$ python -q
>>> import numpy as np
>>> np.set_printoptions(precision=2, suppress=True, linewidth=100, legacy="1.25")
>>> def rd(a):
...     return np.round(a, 2) + 0
... 
>>> feats = np.loadtxt("w.csv", delimiter=",")
>>> rd(feats)
array([[0.4 , 0.  , 0.  , 0.2 , 0.2 , 0.  , 0.  , 0.  , 0.  , 0.  , 0.2 ],
       [0.  , 0.33, 0.  , 0.  , 0.  , 0.  , 0.  , 0.33, 0.  , 0.33, 0.  ],
       [0.33, 0.  , 0.33, 0.  , 0.  , 0.  , 0.  , 0.33, 0.  , 0.  , 0.  ],
       [0.11, 0.11, 0.  , 0.22, 0.  , 0.  , 0.11, 0.11, 0.11, 0.11, 0.11],
       [0.  , 0.25, 0.  , 0.25, 0.25, 0.  , 0.  , 0.25, 0.  , 0.  , 0.  ],
       [0.  , 0.14, 0.14, 0.  , 0.14, 0.14, 0.  , 0.14, 0.  , 0.14, 0.14],
       [0.  , 0.  , 0.  , 0.  , 0.  , 0.  , 0.33, 0.33, 0.  , 0.33, 0.  ],
       [0.25, 0.  , 0.  , 0.  , 0.  , 0.  , 0.  , 0.25, 0.25, 0.25, 0.  ],
       [0.33, 0.  , 0.  , 0.33, 0.  , 0.  , 0.  , 0.  , 0.33, 0.  , 0.  ],
       [0.17, 0.  , 0.  , 0.  , 0.  , 0.  , 0.17, 0.17, 0.  , 0.33, 0.17],
       [0.  , 0.  , 0.  , 0.  , 0.33, 0.  , 0.  , 0.  , 0.33, 0.  , 0.33]])
>>> rd(feats.sum(axis=1))
array([1., 1., 1., 1., 1., 1., 1., 1., 1., 1., 1.])
>>> rd(np.linalg.matrix_power(feats, 100))
array([[0.18, 0.06, 0.  , 0.13, 0.1 , 0.  , 0.05, 0.13, 0.12, 0.12, 0.11],
       [0.18, 0.06, 0.  , 0.13, 0.1 , 0.  , 0.05, 0.13, 0.12, 0.12, 0.11],
       [0.18, 0.06, 0.  , 0.13, 0.1 , 0.  , 0.05, 0.13, 0.12, 0.12, 0.11],
       [0.18, 0.06, 0.  , 0.13, 0.1 , 0.  , 0.05, 0.13, 0.12, 0.12, 0.11],
       [0.18, 0.06, 0.  , 0.13, 0.1 , 0.  , 0.05, 0.13, 0.12, 0.12, 0.11],
       [0.18, 0.06, 0.  , 0.13, 0.1 , 0.  , 0.05, 0.13, 0.12, 0.12, 0.11],
       [0.18, 0.06, 0.  , 0.13, 0.1 , 0.  , 0.05, 0.13, 0.12, 0.12, 0.11],
       [0.18, 0.06, 0.  , 0.13, 0.1 , 0.  , 0.05, 0.13, 0.12, 0.12, 0.11],
       [0.18, 0.06, 0.  , 0.13, 0.1 , 0.  , 0.05, 0.13, 0.12, 0.12, 0.11],
       [0.18, 0.06, 0.  , 0.13, 0.1 , 0.  , 0.05, 0.13, 0.12, 0.12, 0.11],
       [0.18, 0.06, 0.  , 0.13, 0.1 , 0.  , 0.05, 0.13, 0.12, 0.12, 0.11]])
>>> p = np.eye(11)[9]
>>> for _ in range(7):
...     p = p @ feats
...     print(p.round(2))
... 
[0.17 0.   0.   0.   0.   0.   0.17 0.17 0.   0.33 0.17]
[0.16 0.   0.   0.03 0.09 0.   0.11 0.15 0.1  0.21 0.14]
[0.17 0.03 0.   0.09 0.1  0.   0.08 0.14 0.12 0.15 0.12]
[0.18 0.04 0.   0.12 0.1  0.   0.06 0.13 0.13 0.13 0.11]
[0.18 0.05 0.   0.13 0.1  0.   0.06 0.13 0.12 0.12 0.11]
[0.18 0.06 0.   0.13 0.1  0.   0.05 0.13 0.12 0.12 0.11]
[0.18 0.06 0.   0.13 0.1  0.   0.05 0.13 0.12 0.12 0.11]
>>> Q, V = np.linalg.qr(feats[:, :1])[0], np.linalg.qr(feats[:, 1:])[0]
>>> sig = np.linalg.svd(Q.T @ V, compute_uv=False)
>>> (sig > 0.9).sum()
1
>>> rd(np.degrees(np.arccos(sig.clip(0, 1))))
array([8.47])
>>> rd(np.linalg.norm(Q @ Q.T - V @ V.T, 2))
1.0
>>> gram = feats.T @ feats
>>> np.linalg.matrix_rank(gram)
11
>>> rd(np.diag(gram))
array([0.48, 0.21, 0.13, 0.26, 0.23, 0.02, 0.15, 0.52, 0.3 , 0.43, 0.21])
>>> rd(gram)
array([[0.48, 0.01, 0.11, 0.22, 0.08, 0.  , 0.04, 0.21, 0.19, 0.13, 0.12],
       [0.01, 0.21, 0.02, 0.09, 0.08, 0.02, 0.01, 0.21, 0.01, 0.14, 0.03],
       [0.11, 0.02, 0.13, 0.  , 0.02, 0.02, 0.  , 0.13, 0.  , 0.02, 0.02],
       [0.22, 0.09, 0.  , 0.26, 0.1 , 0.  , 0.02, 0.09, 0.14, 0.02, 0.06],
       [0.08, 0.08, 0.02, 0.1 , 0.23, 0.02, 0.  , 0.08, 0.11, 0.02, 0.17],
       [0.  , 0.02, 0.02, 0.  , 0.02, 0.02, 0.  , 0.02, 0.  , 0.02, 0.02],
       [0.04, 0.01, 0.  , 0.02, 0.  , 0.  , 0.15, 0.15, 0.01, 0.18, 0.04],
       [0.21, 0.21, 0.13, 0.09, 0.08, 0.02, 0.15, 0.52, 0.07, 0.37, 0.06],
       [0.19, 0.01, 0.  , 0.14, 0.11, 0.  , 0.01, 0.07, 0.3 , 0.07, 0.12],
       [0.13, 0.14, 0.02, 0.02, 0.02, 0.02, 0.18, 0.37, 0.07, 0.43, 0.09],
       [0.12, 0.03, 0.02, 0.06, 0.17, 0.02, 0.04, 0.06, 0.12, 0.09, 0.21]])
>>> rd(np.linalg.svd(feats, compute_uv=False) ** 2)
array([1.27, 0.61, 0.34, 0.25, 0.2 , 0.13, 0.08, 0.04, 0.01, 0.  , 0.  ])
>>> rd(np.trace(gram)), rd((feats ** 2).sum())
(2.95, 2.95)
>>> rng = np.random.default_rng(454171)
>>> labels = rng.permutation(11)
>>> Y = feats[:, labels] * rng.choice([-1, 1], 11)
>>> rd(Y)
array([[-0.2 ,  0.  ,  0.  ,  0.  ,  0.  ,  0.  ,  0.2 ,  0.  , -0.2 ,  0.  ,  0.4 ],
       [ 0.  ,  0.  ,  0.33,  0.  , -0.33,  0.  ,  0.  ,  0.  ,  0.  , -0.33,  0.  ],
       [ 0.  , -0.33,  0.  ,  0.  ,  0.  ,  0.  ,  0.  ,  0.  ,  0.  , -0.33,  0.33],
       [-0.11,  0.  ,  0.11,  0.11, -0.11,  0.11,  0.22,  0.  ,  0.  , -0.11,  0.11],
       [ 0.  ,  0.  ,  0.25,  0.  ,  0.  ,  0.  ,  0.25,  0.  , -0.25, -0.25,  0.  ],
       [-0.14, -0.14,  0.14,  0.  , -0.14,  0.  ,  0.  ,  0.14, -0.14, -0.14,  0.  ],
       [ 0.  ,  0.  ,  0.  ,  0.  , -0.33,  0.33,  0.  ,  0.  ,  0.  , -0.33,  0.  ],
       [ 0.  ,  0.  ,  0.  ,  0.25, -0.25,  0.  ,  0.  ,  0.  ,  0.  , -0.25,  0.25],
       [ 0.  ,  0.  ,  0.  ,  0.33,  0.  ,  0.  ,  0.33,  0.  ,  0.  ,  0.  ,  0.33],
       [-0.17,  0.  ,  0.  ,  0.  , -0.33,  0.17,  0.  ,  0.  ,  0.  , -0.17,  0.17],
       [-0.33,  0.  ,  0.  ,  0.33,  0.  ,  0.  ,  0.  ,  0.  , -0.33,  0.  ,  0.  ]])
>>> left, _, Vh = np.linalg.svd(feats.T @ Y)
>>> rd(left @ Vh)
array([[ 0.,  0.,  0.,  0.,  0.,  0.,  0.,  0.,  0.,  0.,  1.],
       [ 0.,  0.,  1.,  0.,  0.,  0.,  0.,  0.,  0.,  0.,  0.],
       [ 0., -1.,  0.,  0.,  0.,  0.,  0.,  0.,  0.,  0.,  0.],
       [ 0.,  0.,  0.,  0.,  0.,  0.,  1.,  0.,  0.,  0.,  0.],
       [ 0.,  0.,  0.,  0.,  0.,  0.,  0.,  0., -1.,  0.,  0.],
       [ 0.,  0.,  0.,  0.,  0.,  0.,  0.,  1.,  0.,  0.,  0.],
       [ 0.,  0.,  0.,  0.,  0.,  1.,  0.,  0.,  0.,  0.,  0.],
       [ 0.,  0.,  0.,  0.,  0.,  0.,  0.,  0.,  0., -1.,  0.],
       [ 0.,  0.,  0.,  1.,  0.,  0.,  0.,  0.,  0.,  0.,  0.],
       [ 0.,  0.,  0.,  0., -1.,  0.,  0.,  0.,  0.,  0.,  0.],
       [-1.,  0.,  0.,  0.,  0.,  0.,  0.,  0.,  0.,  0.,  0.]])
>>> rd(np.linalg.lstsq(feats, Y)[0])
array([[ 0.,  0.,  0.,  0.,  0.,  0.,  0.,  0.,  0.,  0.,  1.],
       [ 0.,  0.,  1.,  0.,  0.,  0.,  0.,  0.,  0.,  0.,  0.],
       [ 0., -1.,  0.,  0.,  0.,  0.,  0.,  0.,  0.,  0.,  0.],
       [ 0.,  0.,  0.,  0.,  0.,  0.,  1.,  0.,  0.,  0.,  0.],
       [ 0.,  0.,  0.,  0.,  0.,  0.,  0.,  0., -1.,  0.,  0.],
       [ 0.,  0.,  0.,  0.,  0.,  0.,  0.,  1.,  0.,  0.,  0.],
       [ 0.,  0.,  0.,  0.,  0.,  1.,  0.,  0.,  0.,  0.,  0.],
       [ 0.,  0.,  0.,  0.,  0.,  0.,  0.,  0.,  0., -1.,  0.],
       [ 0.,  0.,  0.,  1.,  0.,  0.,  0.,  0.,  0.,  0.,  0.],
       [ 0.,  0.,  0.,  0., -1.,  0.,  0.,  0.,  0.,  0.,  0.],
       [-1.,  0.,  0.,  0.,  0.,  0.,  0.,  0.,  0.,  0.,  0.]])
